In [1]: import numpy as np

In [2]: np.set_printoptions(precision=2, suppress=True, linewidth=140, floatmode="fixed")

In [3]: tidy = lambda a: np.round(a, 2) + 0

In [4]: J = np.loadtxt("m.csv", delimiter=",")

In [5]: J
Out[5]: 
array([[ -3.00,  -3.00,  -3.00,  -3.00,  -3.00,  -3.00,  -3.00,  -3.00,  -3.00,  -3.00,  -3.00,  -3.00,  -3.00,  -3.00],
       [ -3.00,  -6.00,  -6.00,  -6.00,  -6.00,  -6.00,  -6.00,  -6.00,  -6.00,  -6.00,  -6.00,  -6.00,  -6.00,  -6.00],
       [ -3.00,  -6.00,  -9.00,  -9.00,  -9.00,  -9.00,  -9.00,  -9.00,  -9.00,  -9.00,  -9.00,  -9.00,  -9.00,  -9.00],
       [ -3.00,  -6.00,  -9.00, -12.00, -12.00, -12.00, -12.00, -12.00, -12.00, -12.00, -12.00, -12.00, -12.00, -12.00],
       [ -3.00,  -6.00,  -9.00, -12.00, -15.00, -15.00, -15.00, -15.00, -15.00, -15.00, -15.00, -15.00, -15.00, -15.00],
       [ -3.00,  -6.00,  -9.00, -12.00, -15.00, -18.00, -18.00, -18.00, -18.00, -18.00, -18.00, -18.00, -18.00, -18.00],
       [ -3.00,  -6.00,  -9.00, -12.00, -15.00, -18.00, -21.00, -21.00, -21.00, -21.00, -21.00, -21.00, -21.00, -21.00],
       [ -3.00,  -6.00,  -9.00, -12.00, -15.00, -18.00, -21.00, -24.00, -24.00, -24.00, -24.00, -24.00, -24.00, -24.00],
       [ -3.00,  -6.00,  -9.00, -12.00, -15.00, -18.00, -21.00, -24.00, -27.00, -27.00, -27.00, -27.00, -27.00, -27.00],
       [ -3.00,  -6.00,  -9.00, -12.00, -15.00, -18.00, -21.00, -24.00, -27.00, -30.00, -30.00, -30.00, -30.00, -30.00],
       [ -3.00,  -6.00,  -9.00, -12.00, -15.00, -18.00, -21.00, -24.00, -27.00, -30.00, -33.00, -33.00, -33.00, -33.00],
       [ -3.00,  -6.00,  -9.00, -12.00, -15.00, -18.00, -21.00, -24.00, -27.00, -30.00, -33.00, -36.00, -36.00, -36.00],
       [ -3.00,  -6.00,  -9.00, -12.00, -15.00, -18.00, -21.00, -24.00, -27.00, -30.00, -33.00, -36.00, -39.00, -39.00],
       [ -3.00,  -6.00,  -9.00, -12.00, -15.00, -18.00, -21.00, -24.00, -27.00, -30.00, -33.00, -36.00, -39.00, -42.00]])

In [6]: x0 = np.array([-2, -5, -2, -4, 3, 4, 0, 4, 1, 5, -5, 2, 4, -3])

In [7]: y = J @ x0

In [8]: b, lr = np.zeros(14), 1 / np.linalg.norm(J, 2) ** 2

In [9]: for i in range(20):
   ...:     b -= lr * J.T @ (J @ b - y)
   ...:     if i % 5 == 0: print(i, round(np.linalg.norm(J @ b - y), 2))
   ...: 
0 70.34
5 69.8
10 69.26
15 68.74

In [10]: tidy(np.linalg.cond(J))
Out[10]: np.float64(337.19)

In [11]: tidy(b)
Out[11]: array([0.05, 0.11, 0.20, 0.32, 0.45, 0.58, 0.70, 0.79, 0.85, 0.89, 0.90, 0.91, 0.91, 0.90])

In [12]: W0 = np.loadtxt("sample15.csv", delimiter=",")

In [13]: W0
Out[13]: 
array([[ 0.00,  1.00,  0.00,  2.00,  1.00,  3.00,  3.00, -9.00,  0.00,  3.00,  1.00],
       [ 1.00,  2.00,  0.00,  0.00,  1.00,  0.00,  2.00, -3.00,  0.00,  1.00,  3.00],
       [ 3.00,  1.00,  0.00,  1.00,  3.00,  3.00,  3.00, -6.00,  0.00,  2.00,  3.00],
       [ 1.00,  3.00,  0.00,  3.00,  3.00,  1.00,  0.00, -6.00,  1.00,  2.00,  3.00],
       [ 1.00,  3.00,  2.00,  1.00,  2.00,  0.00,  3.00,  0.00,  3.00,  0.00,  0.00],
       [ 1.00,  2.00,  0.00,  2.00,  1.00,  2.00,  3.00, -3.00,  0.00,  1.00,  0.00],
       [ 0.00,  1.00,  1.00,  2.00,  3.00,  0.00,  1.00, -6.00,  2.00,  2.00,  2.00],
       [ 0.00,  3.00,  1.00,  2.00,  2.00,  3.00,  3.00, -9.00,  0.00,  3.00,  2.00]])

In [14]: W1 = np.array([[0, 0, 0, 2, 3],
    ...:     [1, 2, 2, 2, 1],
    ...:     [3, 0, 1, 3, 3],
    ...:     [2, 0, 3, 2, 1],
    ...:     [1, 0, 0, 2, 2],
    ...:     [1, 3, 2, 2, 3],
    ...:     [0, 0, 2, 2, 1],
    ...:     [3, 3, 0, 2, 2],
    ...:     [3, 2, 3, 1, 3],
    ...:     [3, 3, 1, 2, 2],
    ...:     [2, 0, 3, 1, 1]])

In [15]: b = np.array([0, 0, 3, 1, 0])

In [16]: act = np.maximum(W0 @ W1 + b, 0)

In [17]: act
Out[17]: 
array([[ 0.00,  0.00, 29.00, 10.00,  6.00],
       [ 3.00,  0.00, 21.00, 12.00,  8.00],
       [ 3.00,  0.00, 31.00, 24.00, 24.00],
       [10.00,  0.00, 34.00, 19.00, 16.00],
       [22.00, 12.00, 29.00, 30.00, 29.00],
       [ 3.00,  4.00, 24.00, 19.00, 14.00],
       [ 9.00,  0.00, 28.00, 14.00, 13.00],
       [ 1.00,  0.00, 37.00, 20.00, 14.00]])

In [18]: np.linalg.matrix_rank(act)
Out[18]: np.int64(5)

In [19]: (act > 0).astype(int)
Out[19]: 
array([[0, 0, 1, 1, 1],
       [1, 0, 1, 1, 1],
       [1, 0, 1, 1, 1],
       [1, 0, 1, 1, 1],
       [1, 1, 1, 1, 1],
       [1, 1, 1, 1, 1],
       [1, 0, 1, 1, 1],
       [1, 0, 1, 1, 1]])

In [20]: Z = np.array([[7, 1], [1, 7], [1, 3], [9, 1], [5, 0]])

In [21]: (act @ Z).round(6).argmax(axis=1)
Out[21]: array([0, 0, 0, 0, 0, 0, 0, 0])

In [22]: out = np.array([[-1, -1, 0],
    ...:     [-3, -3, 2],
    ...:     [-3, -2, -1],
    ...:     [3, 0, -3],
    ...:     [-3, 0, -2],
    ...:     [0, -1, 3],
    ...:     [0, -1, -3],
    ...:     [3, 1, 3],
    ...:     [0, -1, 0],
    ...:     [3, 2, -2],
    ...:     [-1, -3, 1]])

In [23]: np.einsum("ik,kj->ji", W0, out)
Out[23]: 
array([[-19.00, -19.00, -27.00, -25.00, -19.00, -10.00, -23.00, -32.00],
       [-15.00, -19.00, -23.00, -23.00, -20.00, -13.00, -16.00, -26.00],
       [-38.00, -12.00, -26.00, -25.00, -12.00, -18.00, -34.00, -36.00]])

In [24]: np.linalg.matrix_rank(np.vstack([W0, out.T]))
Out[24]: np.int64(11)

In [25]: np.linalg.matrix_rank(W0 @ out)
Out[25]: np.int64(3)

In [26]: np.einsum("ij->j", W0)
Out[26]: array([  7.00,  16.00,   4.00,  13.00,  16.00,  12.00,  18.00, -42.00,   6.00,  14.00,  14.00])

In [27]: W0 @ out
Out[27]: 
array([[-19.00, -15.00, -38.00],
       [-19.00, -19.00, -12.00],
       [-27.00, -23.00, -26.00],
       [-25.00, -23.00, -25.00],
       [-19.00, -20.00, -12.00],
       [-10.00, -13.00, -18.00],
       [-23.00, -16.00, -34.00],
       [-32.00, -26.00, -36.00]])
